$ python -q
>>> import numpy as np
>>> np.set_printoptions(precision=2, suppress=True, linewidth=140)
>>> tidy = lambda a: np.round(a, 2) + 0
>>> X = np.loadtxt("dump.csv", delimiter=",")
>>> X
array([[29.41, 20.78, -0.57],
       [30.08, 18.69, -0.49],
       [29.81, 20.14,  1.44],
       [31.17, 18.42, -0.27],
       [30.41, 19.6 ,  0.22],
       [30.4 , 20.47,  0.6 ],
       [28.39, 19.32, -0.77],
       [28.54, 20.25, -0.49],
       [29.62, 19.91,  1.26],
       [31.11, 20.8 ,  1.54],
       [29.6 , 19.91,  1.32],
       [29.17, 20.22, -0.96],
       [29.05, 19.75, -0.56],
       [30.39, 19.15,  0.79],
       [31.27, 19.45,  1.26]])
>>> t3 = np.stack([X, 5 * X, X[::-1]])
>>> t3.shape
(3, 15, 3)
>>> (t3 @ X.T).shape
(3, 15, 15)
>>> tidy(np.einsum("bij,cij->bc", t3, t3))
array([[ 19311.94,  96559.72,  19279.53],
       [ 96559.72, 482798.6 ,  96397.67],
       [ 19279.53,  96397.67,  19311.94]])
>>> np.linalg.matrix_rank(t3.reshape(3, -1))
np.int64(2)
>>> arr = np.load("mat.npy")
>>> arr
array([[-2,  2, -2],
       [-1,  0,  0],
       [ 0, -1,  1],
       [-1, -3,  3],
       [ 0, -4,  3],
       [ 2, -6,  2],
       [ 4, -7,  3],
       [ 6, -6,  3],
       [ 8, -8,  3],
       [ 6, -7,  4],
       [ 8, -6,  4],
       [ 7, -4,  5],
       [ 6, -6,  3],
       [ 8, -4,  4],
       [ 8, -6,  2],
       [ 7, -7,  2],
       [ 9, -6,  2],
       [ 8, -7,  0],
       [ 7, -8, -2],
       [ 8, -8, -1],
       [ 9, -6,  0],
       [ 9, -4,  2],
       [10, -4,  2],
       [10, -4,  4],
       [ 9, -5,  3],
       [ 7, -5,  2],
       [ 8, -4,  0],
       [10, -4,  0]])
>>> # row 12 repeats row 7
>>> idx = arr[:, 1] > np.median(arr[:, 1])
>>> f = arr[idx].mean(axis=0) - arr[~idx].mean(axis=0)
>>> (((arr - arr.mean(axis=0)) @ f > 0) == idx).mean()
np.float64(0.75)
>>> idx.astype(int)
array([1, 1, 1, 1, 1, 0, 0, 0, 0, 0, 0, 1, 0, 1, 0, 0, 0, 0, 0, 0, 0, 1, 1, 1, 1, 1, 1, 1])
>>> np.argsort(-np.abs(f).round(6), kind="stable")
array([1, 0, 2])
>>> tidy(f)
array([-1.57,  3.57,  0.14])
>>> Y = arr[0, 0] * arr[1:] - np.outer(arr[1:, 0], arr[0])
>>> Y
array([[  0,   2,  -2],
       [  0,   2,  -2],
       [  0,   8,  -8],
       [  0,   8,  -6],
       [  0,   8,   0],
       [  0,   6,   2],
       [  0,   0,   6],
       [  0,   0,  10],
       [  0,   2,   4],
       [  0,  -4,   8],
       [  0,  -6,   4],
       [  0,   0,   6],
       [  0,  -8,   8],
       [  0,  -4,  12],
       [  0,   0,  10],
       [  0,  -6,  14],
       [  0,  -2,  16],
       [  0,   2,  18],
       [  0,   0,  18],
       [  0,  -6,  18],
       [  0, -10,  14],
       [  0, -12,  16],
       [  0, -12,  12],
       [  0,  -8,  12],
       [  0,  -4,  10],
       [  0,  -8,  16],
       [  0, -12,  20]])
>>> arr[:, 0] / arr[0, 0]
array([ 1. ,  0.5, -0. ,  0.5, -0. , -1. , -2. , -3. , -4. , -3. , -4. , -3.5, -3. , -4. , -4. , -3.5, -4.5, -4. , -3.5, -4. , -4.5, -4.5,
       -5. , -5. , -4.5, -3.5, -4. , -5. ])
>>> np.linalg.matrix_rank(Y), np.linalg.matrix_rank(arr)
(np.int64(2), np.int64(3))
>>> np.flatnonzero(~Y.round(6).any(axis=1))
array([], dtype=int64)
>>> np.abs(np.diag(np.linalg.qr(Y)[1])) > 1e-9
array([False,  True,  True])
>>> np.allclose(Y[:-1].T @ np.linalg.lstsq(Y[:-1].T, Y[-1])[0], Y[-1])
True
>>> tidy(Y @ np.linalg.pinv(Y) @ Y)
array([[  0.,   2.,  -2.],
       [  0.,   2.,  -2.],
       [  0.,   8.,  -8.],
       [  0.,   8.,  -6.],
       [  0.,   8.,   0.],
       [  0.,   6.,   2.],
       [  0.,   0.,   6.],
       [  0.,   0.,  10.],
       [  0.,   2.,   4.],
       [  0.,  -4.,   8.],
       [  0.,  -6.,   4.],
       [  0.,   0.,   6.],
       [  0.,  -8.,   8.],
       [  0.,  -4.,  12.],
       [  0.,   0.,  10.],
       [  0.,  -6.,  14.],
       [  0.,  -2.,  16.],
       [  0.,   2.,  18.],
       [  0.,   0.,  18.],
       [  0.,  -6.,  18.],
       [  0., -10.,  14.],
       [  0., -12.,  16.],
       [  0., -12.,  12.],
       [  0.,  -8.,  12.],
       [  0.,  -4.,  10.],
       [  0.,  -8.,  16.],
       [  0., -12.,  20.]])
>>> np.linalg.lstsq(Y[:-1].T, Y[-1])[2]
np.int32(2)
>>> tidy(np.trace(np.linalg.pinv(Y) @ Y))
np.float64(2.0)
>>> cent = arr[[9, 14]].astype(float)
>>> for _ in range(5):
...     idx = np.linalg.norm(arr[:, None] - cent, axis=-1).argmin(axis=1)
...     cent = np.array([arr[idx == j].mean(axis=0) for j in range(2)])
... 
>>> idx
array([0, 0, 0, 0, 0, 0, 1, 1, 1, 1, 1, 1, 1, 1, 1, 1, 1, 1, 1, 1, 1, 1, 1, 1, 1, 1, 1, 1])
>>> tidy(cent)
array([[-0.33, -2.  ,  1.17],
       [ 7.82, -5.73,  2.05]])
>>> np.bincount(idx)
array([ 6, 22])
>>> tidy(np.linalg.svd(cent, compute_uv=False))
array([9.97, 2.03])
>>> np.count_nonzero(cent)
np.int64(6)
>>> tidy(np.linalg.norm(cent))
np.float64(10.18)
>>> tidy(cent.mean(axis=0))
array([ 3.74, -3.86,  1.61])
>>> M = np.minimum.outer(np.arange(1, 9), np.arange(1, 9)) * 3
>>> M
array([[ 3,  3,  3,  3,  3,  3,  3,  3],
       [ 3,  6,  6,  6,  6,  6,  6,  6],
       [ 3,  6,  9,  9,  9,  9,  9,  9],
       [ 3,  6,  9, 12, 12, 12, 12, 12],
       [ 3,  6,  9, 12, 15, 15, 15, 15],
       [ 3,  6,  9, 12, 15, 18, 18, 18],
       [ 3,  6,  9, 12, 15, 18, 21, 21],
       [ 3,  6,  9, 12, 15, 18, 21, 24]])
>>> # equal to its transpose
>>> Y = np.array([[4, 0], [0, 0], [9, 7], [5, 9], [2, 2], [2, 5], [3, 4], [4, 2]])
>>> M @ Y
array([[ 87,  87],
       [162, 174],
       [237, 261],
       [285, 327],
       [318, 366],
       [345, 399],
       [366, 417],
       [378, 423]])
>>> np.linalg.matrix_rank(np.vstack([M, Y.T]))
np.int64(8)
>>> np.linalg.matrix_rank(M @ Y)
np.int64(2)
>>> Y @ M
Traceback (most recent call last):
  File "<python-input-45>", line 1, in <module>
    Y @ M
    ~~^~~
ValueError: matmul: Input operand 1 has a mismatch in its core dimension 0, with gufunc signature (n?,k),(k,m?)->(n?,m?) (size 8 is different from 2)
>>> tidy(np.linalg.norm(M, 1)), tidy(np.linalg.norm(M, np.inf))
(np.float64(108.0), np.float64(108.0))
>>> M[4] @ M[7]
np.int64(1440)
>>> tidy(np.linalg.norm(M) ** 2 / np.linalg.norm(M, 2) ** 2)
np.float64(1.02)
>>> tidy(np.linalg.norm(M[4] - M[7]))
np.float64(11.22)
>>> W0 = np.load("case0.npy")
>>> W0
array([[ 4, -1,  3,  3],
       [-1, -6,  1, -2],
       [ 3,  1,  2,  3],
       [ 3, -2,  3, -4]])
>>> # symmetric
>>> f = np.array([-1, 1, 1, 1])
>>> Y = W0 + np.outer(f, np.eye(4)[3])
>>> tidy(np.linalg.det(Y) / np.linalg.det(W0)), tidy(1 + np.linalg.solve(W0, f)[3])
(np.float64(1.25), np.float64(1.25))
>>> np.linalg.matrix_rank(np.linalg.inv(Y) - np.linalg.inv(W0), tol=1e-8)
np.int64(1)
>>> [round(float(np.linalg.det(W0[:i, :i])), 2) + 0 for i in range(1, 5)]
[4.0, -25.0, -6.0, 40.0]
>>> tidy(np.linalg.eigvalsh(W0).min())
np.float64(-7.89)
>>> left, sv, Vh = np.linalg.svd(W0)
>>> tidy(sv)
array([7.89, 7.73, 4.  , 0.16])
>>> Y = left[:, :3] @ np.diag(sv[:3]) @ Vh[:3]
>>> tidy(np.abs(W0 - Y).max())
np.float64(0.1)
>>> tidy(np.linalg.norm(W0 - Y) / np.linalg.norm(W0))
np.float64(0.01)
>>> np.linalg.matrix_rank(W0, rtol=0.05)
np.int64(3)
>>> tidy(np.linalg.norm(W0 - Y, 2)), tidy(sv[3])
(np.float64(0.16), np.float64(0.16))
>>> ev, V = np.linalg.eigh(W0)
>>> vec = np.array([1, -1, -3, 0])
>>> np.abs(W0).sum(axis=1).max(), tidy(np.abs(ev).max())
(np.int64(12), np.float64(7.89))
>>> tidy(V * np.abs(ev) @ V.T)
array([[ 4.77,  0.22,  3.35,  1.  ],
       [ 0.22,  6.08, -1.5 ,  1.66],
       [ 3.35, -1.5 ,  3.08,  0.02],
       [ 1.  ,  1.66,  0.02,  5.85]])
>>> (np.sign(V[:, -1].round(6)) == np.sign(V[0, -1].round(6))).astype(int)
array([1, 0, 1, 1])
>>> tidy(V * np.maximum(ev, 0) @ V.T)
array([[ 4.38, -0.39,  3.18,  2.  ],
       [-0.39,  0.04, -0.25, -0.17],
       [ 3.18, -0.25,  2.54,  1.51],
       [ 2.  , -0.17,  1.51,  0.93]])
>>> m1 = np.array([[1, -3, 9, -27],
...     [1, -2, 4, -8],
...     [1, -1, 1, -1],
...     [1, 0, 0, 0],
...     [1, 1, 1, 1],
...     [1, 2, 4, 8],
...     [1, 3, 9, 27]])
>>> tidy(np.linalg.svd(m1, compute_uv=False))
array([40.15, 14.14,  1.94,  1.71])
>>> m1.sum(axis=0)
array([ 7,  0, 28,  0])
>>> m1.mean(axis=0)
array([1., 0., 4., 0.])
>>> np.count_nonzero(m1)
np.int64(25)
